% python3 -q
>>> import numpy as np
>>> import numpy.linalg as la
>>> np.set_printoptions(precision=3, suppress=True, linewidth=200, floatmode="fixed")
>>> m1 = np.load("x.npy")
>>> m1
array([[ 2,  3,  4,  5],
       [ 6,  7,  8,  9],
       [10, 11, 12, 13],
       [14, 15, 16, 17],
       [18, 19, 20, 21],
       [22, 23, 24, 25],
       [26, 27, 28, 29],
       [30, 31, 32, 33]])
>>> M2 = m1 / la.norm(m1, axis=1, keepdims=True)
>>> G = M2 @ M2.T
>>> round(float(np.degrees(np.arccos(np.clip(G[2, 3], -1, 1)))), 3)
1.427
>>> G[2]
array([0.978, 0.999, 1.000, 1.000, 0.999, 0.999, 0.998, 0.998])
>>> (G - 2 * np.eye(8)).round(6).argmax(axis=1)
array([1, 2, 3, 4, 5, 6, 7, 6])
>>> np.argwhere(np.triu(np.abs(G) > 0.95, 1))
array([[0, 1],
       [0, 2],
       [0, 3],
       [0, 4],
       [0, 5],
       [0, 6],
       [0, 7],
       [1, 2],
       [1, 3],
       [1, 4],
       [1, 5],
       [1, 6],
       [1, 7],
       [2, 3],
       [2, 4],
       [2, 5],
       [2, 6],
       [2, 7],
       [3, 4],
       [3, 5],
       [3, 6],
       [3, 7],
       [4, 5],
       [4, 6],
       [4, 7],
       [5, 6],
       [5, 7],
       [6, 7]])
>>> rank = la.matrix_rank(m1)
>>> rank
np.int64(2)
>>> N = la.svd(m1)[2][rank:].T
>>> N.shape
(4, 2)
>>> [int(la.matrix_rank(m1[:, :j + 1])) for j in range(4)]
[1, 2, 2, 2]
>>> N @ N.T
array([[ 0.300, -0.400, -0.100,  0.200],
       [-0.400,  0.700, -0.200, -0.100],
       [-0.100, -0.200,  0.700, -0.400],
       [ 0.200, -0.100, -0.400,  0.300]])
>>> left, s, Vt = la.svd(m1)
>>> vecs = Vt[:(s > 1e-8).sum()]
>>> rng = np.random.default_rng(291632)
>>> x0 = m1[1] + -3 * m1[0] + rng.integers(2) * np.eye(4)[2]
>>> x0
array([ 0.000, -2.000, -4.000, -6.000])
>>> np.allclose(vecs.T @ vecs @ x0, x0)
True
>>> vecs.T @ vecs
array([[ 0.700,  0.400,  0.100, -0.200],
       [ 0.400,  0.300,  0.200,  0.100],
       [ 0.100,  0.200,  0.300,  0.400],
       [-0.200,  0.100,  0.400,  0.700]])
>>> round(float(la.norm(x0 - vecs.T @ vecs @ x0)), 3)
0.0
>>> K = np.loadtxt("run14.csv", delimiter=",")
>>> K
array([[ 1.000,  3.000,  1.000, -3.000, -2.000, -3.000,  1.000,  2.000],
       [ 2.000,  1.000,  3.000,  1.000, -3.000, -2.000, -3.000,  1.000],
       [ 1.000,  2.000,  1.000,  3.000,  1.000, -3.000, -2.000, -3.000],
       [-3.000,  1.000,  2.000,  1.000,  3.000,  1.000, -3.000, -2.000],
       [-2.000, -3.000,  1.000,  2.000,  1.000,  3.000,  1.000, -3.000],
       [-3.000, -2.000, -3.000,  1.000,  2.000,  1.000,  3.000,  1.000],
       [ 1.000, -3.000, -2.000, -3.000,  1.000,  2.000,  1.000,  3.000],
       [ 3.000,  1.000, -3.000, -2.000, -3.000,  1.000,  2.000,  1.000]])
>>> rank = la.matrix_rank(K)
>>> rank
np.int64(7)
>>> N = la.svd(K)[2][rank:].T
>>> [int(la.matrix_rank(np.delete(K, i, axis=0))) for i in range(8)]
[7, 7, 7, 7, 7, 7, 7, 7]
>>> la.matrix_rank(K.T @ K), la.matrix_rank(K @ K.T)
(np.int64(7), np.int64(7))
>>> [int(la.matrix_rank(K[:i])) for i in range(1, len(K) + 1)]
[1, 2, 3, 4, 5, 6, 7, 7]
>>> [int(la.matrix_rank(K[:, :j + 1])) for j in range(8)]
[1, 2, 3, 4, 5, 6, 7, 7]
>>> np.allclose(K @ N, 0)
True
>>> N @ N.T
array([[0.125, 0.125, 0.125, 0.125, 0.125, 0.125, 0.125, 0.125],
       [0.125, 0.125, 0.125, 0.125, 0.125, 0.125, 0.125, 0.125],
       [0.125, 0.125, 0.125, 0.125, 0.125, 0.125, 0.125, 0.125],
       [0.125, 0.125, 0.125, 0.125, 0.125, 0.125, 0.125, 0.125],
       [0.125, 0.125, 0.125, 0.125, 0.125, 0.125, 0.125, 0.125],
       [0.125, 0.125, 0.125, 0.125, 0.125, 0.125, 0.125, 0.125],
       [0.125, 0.125, 0.125, 0.125, 0.125, 0.125, 0.125, 0.125],
       [0.125, 0.125, 0.125, 0.125, 0.125, 0.125, 0.125, 0.125]])
>>> N.shape
(8, 1)
>>> left, s, Vt = la.svd(K)
>>> vecs = Vt[:(s > 1e-8).sum()]
>>> x0 = K[4] + 2 * K[3] + rng.integers(2) * np.eye(8)[5]
>>> x0
array([-8.000, -1.000,  5.000,  4.000,  7.000,  6.000, -5.000, -7.000])
>>> round(la.norm(x0 - vecs.T @ vecs @ x0), 3)
np.float64(0.354)
>>> np.diag(vecs.T @ vecs)
array([0.875, 0.875, 0.875, 0.875, 0.875, 0.875, 0.875, 0.875])
>>> vecs.T @ vecs
array([[ 0.875, -0.125, -0.125, -0.125, -0.125, -0.125, -0.125, -0.125],
       [-0.125,  0.875, -0.125, -0.125, -0.125, -0.125, -0.125, -0.125],
       [-0.125, -0.125,  0.875, -0.125, -0.125, -0.125, -0.125, -0.125],
       [-0.125, -0.125, -0.125,  0.875, -0.125, -0.125, -0.125, -0.125],
       [-0.125, -0.125, -0.125, -0.125,  0.875, -0.125, -0.125, -0.125],
       [-0.125, -0.125, -0.125, -0.125, -0.125,  0.875, -0.125, -0.125],
       [-0.125, -0.125, -0.125, -0.125, -0.125, -0.125,  0.875, -0.125],
       [-0.125, -0.125, -0.125, -0.125, -0.125, -0.125, -0.125,  0.875]])
>>> la.matrix_rank(np.vstack([K, x0]))
np.int64(8)
>>> [round(float(x), 3) for x in la.svd(K, compute_uv=False)[:3]]
[10.801, 10.801, 4.83]
>>> np.round(la.norm(K, 2) / la.norm(K), 3)
np.float64(0.619)
>>> la.cond(K) > 100
np.True_
>>> np.argsort(-la.norm(K, axis=0).round(6), kind="stable")[:3]
array([0, 1, 2])
>>> la.lstsq(K[:-1].T, K[-1])[2]
np.int32(7)
>>> np.abs(np.diag(la.qr(K)[1])) > 1e-9
array([ True,  True,  True,  True,  True,  True,  True, False])
>>> round(np.trace(la.pinv(K) @ K), 3)
np.float64(7.0)
>>> (K + K.T) / 2
array([[ 1.000,  2.500,  1.000, -3.000, -2.000, -3.000,  1.000,  2.500],
       [ 2.500,  1.000,  2.500,  1.000, -3.000, -2.000, -3.000,  1.000],
       [ 1.000,  2.500,  1.000,  2.500,  1.000, -3.000, -2.000, -3.000],
       [-3.000,  1.000,  2.500,  1.000,  2.500,  1.000, -3.000, -2.000],
       [-2.000, -3.000,  1.000,  2.500,  1.000,  2.500,  1.000, -3.000],
       [-3.000, -2.000, -3.000,  1.000,  2.500,  1.000,  2.500,  1.000],
       [ 1.000, -3.000, -2.000, -3.000,  1.000,  2.500,  1.000,  2.500],
       [ 2.500,  1.000, -3.000, -2.000, -3.000,  1.000,  2.500,  1.000]])
>>> (K - K.T) / 2
array([[ 0.000,  0.500,  0.000,  0.000,  0.000,  0.000,  0.000, -0.500],
       [-0.500,  0.000,  0.500,  0.000,  0.000,  0.000,  0.000,  0.000],
       [ 0.000, -0.500,  0.000,  0.500,  0.000,  0.000,  0.000,  0.000],
       [ 0.000,  0.000, -0.500,  0.000,  0.500,  0.000,  0.000,  0.000],
       [ 0.000,  0.000,  0.000, -0.500,  0.000,  0.500,  0.000,  0.000],
       [ 0.000,  0.000,  0.000,  0.000, -0.500,  0.000,  0.500,  0.000],
       [ 0.000,  0.000,  0.000,  0.000,  0.000, -0.500,  0.000,  0.500],
       [ 0.500,  0.000,  0.000,  0.000,  0.000,  0.000, -0.500,  0.000]])
>>> np.round(np.sort(np.abs(la.eigvals(K))), 3) + 0
array([ 0.000,  2.000,  3.162,  3.162,  4.830,  4.830, 10.801, 10.801])
>>> K @ K
array([[ 37.000,  16.000,   4.000, -14.000, -32.000, -20.000,  -7.000,  16.000],
       [ 16.000,  37.000,  16.000,   4.000, -14.000, -32.000, -20.000,  -7.000],
       [ -7.000,  16.000,  37.000,  16.000,   4.000, -14.000, -32.000, -20.000],
       [-20.000,  -7.000,  16.000,  37.000,  16.000,   4.000, -14.000, -32.000],
       [-32.000, -20.000,  -7.000,  16.000,  37.000,  16.000,   4.000, -14.000],
       [-14.000, -32.000, -20.000,  -7.000,  16.000,  37.000,  16.000,   4.000],
       [  4.000, -14.000, -32.000, -20.000,  -7.000,  16.000,  37.000,  16.000],
       [ 16.000,   4.000, -14.000, -32.000, -20.000,  -7.000,  16.000,  37.000]])
